$ python3 -q
>>> import numpy as np
>>> np.set_printoptions(precision=2, suppress=True, linewidth=120, legacy="1.25")
>>> def rd(a):
...     return np.round(a, 2) + 0
... 
>>> M2 = np.array([[2, 4], [-3, 1], [4, 3], [3, 0], [-5, -5], [2, 5], [1, 0]])
>>> basis = np.array([[1, 1, 0], [1, 3, 1]])
>>> rng = np.random.default_rng(744193)
>>> A = M2 @ basis + 0.3 * rng.normal(size=(7, 3))
>>> rd(A)
array([[  6.91,  13.98,   4.18],
       [ -1.85,   0.28,   1.4 ],
       [  6.94,  13.36,   3.36],
       [  2.91,   3.22,   0.24],
       [-10.37, -19.95,  -4.83],
       [  6.62,  16.08,   5.78],
       [  1.12,   1.04,  -0.33]])
>>> U, s, VT = np.linalg.svd(A)
>>> np.argmax(s[:-1] / (s[1:] + 1e-6)) + 1
1
>>> rd(s)
array([37.11,  3.53,  0.49])
>>> M2 = U[:, :1] @ np.diag(s[:1]) @ VT[:1]
>>> print(np.linalg.matrix_rank(M2))
1
>>> print(rd(np.linalg.norm(A - M2) / np.linalg.norm(A)))
0.1
>>> np.linalg.matrix_rank(A, rtol=0.05)
2
>>> arr = np.load("out2.npy")
>>> arr
array([[0., 0., 1., 3.],
       [0., 0., 3., 2.],
       [1., 3., 0., 0.],
       [3., 2., 0., 0.]])
>>> u = np.array([2, 1])
>>> np.cross(arr[3, :3], arr[1, :3])
array([ 6., -9.,  0.])
>>> np.polyval(u, arr[3])
array([7., 5., 1., 1.])
>>> np.array([np.convolve(row, u, "same") for row in arr])
array([[0., 0., 2., 7.],
       [0., 0., 6., 7.],
       [2., 7., 3., 0.],
       [6., 7., 2., 0.]])
>>> print(np.correlate(arr[3], arr[1], "full"))
[ 6. 13.  6.  0.  0.  0.  0.]
>>> print(np.convolve(arr[3], u))
[6. 7. 2. 0. 0.]
>>> F = np.loadtxt("dump.csv", delimiter=",")
>>> print(rd(F))
[[0.67 0.33 0.   0.   0.  ]
 [0.33 0.67 0.   0.   0.  ]
 [0.33 0.   0.67 0.   0.  ]
 [0.2  0.   0.2  0.4  0.2 ]
 [0.33 0.   0.   0.33 0.33]]
>>> M2 = np.linalg.inv(F)
>>> rd(np.linalg.slogdet(F)[0])
1.0
>>> print(rd(np.linalg.det(F) * M2))
[[ 0.03 -0.01  0.    0.    0.  ]
 [-0.01  0.03  0.    0.    0.  ]
 [-0.01  0.01  0.02  0.    0.  ]
 [ 0.01 -0.01 -0.02  0.07 -0.04]
 [-0.04  0.02  0.02 -0.07  0.09]]
>>> np.allclose(M2, F.T)
False
>>> rd(np.linalg.inv(M2))
array([[0.67, 0.33, 0.  , 0.  , 0.  ],
       [0.33, 0.67, 0.  , 0.  , 0.  ],
       [0.33, 0.  , 0.67, 0.  , 0.  ],
       [0.2 , 0.  , 0.2 , 0.4 , 0.2 ],
       [0.33, 0.  , 0.  , 0.33, 0.33]])
>>> rd(np.linalg.det(F) * np.linalg.det(M2))
1.0
>>> K = np.array([[-3.0, 1.0, 0.0], [0.0, -3.0, 1.0], [0.0, 0.0, -3.0]])
>>> print(K)
[[-3.  1.  0.]
 [ 0. -3.  1.]
 [ 0.  0. -3.]]
>>> # triangular: eigenvalues sit on the diagonal
>>> U, s = np.linalg.svd(K)
Traceback (most recent call last):
  File "<python-input-34>", line 1, in <module>
    U, s = np.linalg.svd(K)
    ^^^^
ValueError: too many values to unpack (expected 2)
>>> U, s, VT = np.linalg.svd(K, full_matrices=False)
>>> print(rd(U.T @ U))
[[1. 0. 0.]
 [0. 1. 0.]
 [0. 0. 1.]]
>>> rd(s / s[0])
array([1.  , 0.82, 0.62])
>>> print(rd(np.cumsum(s ** 2) / np.sum(s ** 2)))
[0.48 0.81 1.  ]
>>> (s > 1e-8).sum()
3
>>> np.abs(U[:, 0]).round(6).argmax()
1
>>> rd(np.abs(VT[0]))
array([0.43, 0.72, 0.54])
>>> u = np.array([0, 2, 3])
>>> M2 = K + np.outer(u, np.eye(3)[0])
>>> print(np.linalg.matrix_rank(np.linalg.inv(M2) - np.linalg.inv(K), tol=1e-8))
1
>>> np.linalg.matrix_rank(M2 - K)
1
>>> M2
array([[-3.,  1.,  0.],
       [ 2., -3.,  1.],
       [ 3.,  0., -3.]])
>>> [int(np.linalg.matrix_rank(np.linalg.matrix_power(K, p))) for p in range(1, 4)]
[3, 3, 3]
>>> rd(np.sort(np.linalg.eigvals(K)))
array([-3., -3., -3.])
>>> print(K @ K)
[[ 9. -6.  1.]
 [ 0.  9. -6.]
 [ 0.  0.  9.]]
>>> np.prod(np.diag(K)), rd(np.linalg.det(K))
(-27.0, -27.0)
>>> E = np.loadtxt("block17.csv", delimiter=",")
>>> E
array([[ 3.,  0., -5., -8.,  8.],
       [ 3.,  0.,  9., -1., -5.],
       [ 0.,  0.,  0., -2.,  3.],
       [ 0.,  0., -1., -2.,  2.],
       [ 0.,  0., -1., -1., -3.]])
>>> # rank 4
>>> ang = np.radians(36)
>>> Rm = np.eye(5)
>>> Rm[2, 2] = Rm[1, 1] = np.cos(ang)
>>> Rm[2, 1], Rm[1, 2] = -np.sin(ang), np.sin(ang)
>>> rd(Rm)
array([[ 1.  ,  0.  ,  0.  ,  0.  ,  0.  ],
       [ 0.  ,  0.81,  0.59,  0.  ,  0.  ],
       [ 0.  , -0.59,  0.81,  0.  ,  0.  ],
       [ 0.  ,  0.  ,  0.  ,  1.  ,  0.  ],
       [ 0.  ,  0.  ,  0.  ,  0.  ,  1.  ]])
>>> M2 = E @ Rm.T
>>> print(np.allclose(np.linalg.norm(E, axis=1), np.linalg.norm(M2, axis=1)))
True
>>> idx = rng.permutation(5)
>>> M2 = Rm[:, idx] * rng.choice([-1, 1], 5)
>>> print(rd(M2))
[[ 0.    0.    0.    1.    0.  ]
 [ 0.    0.81 -0.59  0.    0.  ]
 [ 0.   -0.59 -0.81  0.    0.  ]
 [ 1.    0.    0.    0.    0.  ]
 [ 0.    0.    0.    0.    1.  ]]
>>> U, _, VT = np.linalg.svd(Rm.T @ M2)
>>> idx
array([3, 1, 2, 0, 4])
>>> rd(U @ VT)
array([[ 0.,  0.,  0.,  1.,  0.],
       [ 0.,  1.,  0.,  0.,  0.],
       [ 0.,  0., -1.,  0.,  0.],
       [ 1.,  0.,  0.,  0.,  0.],
       [ 0.,  0.,  0.,  0.,  1.]])
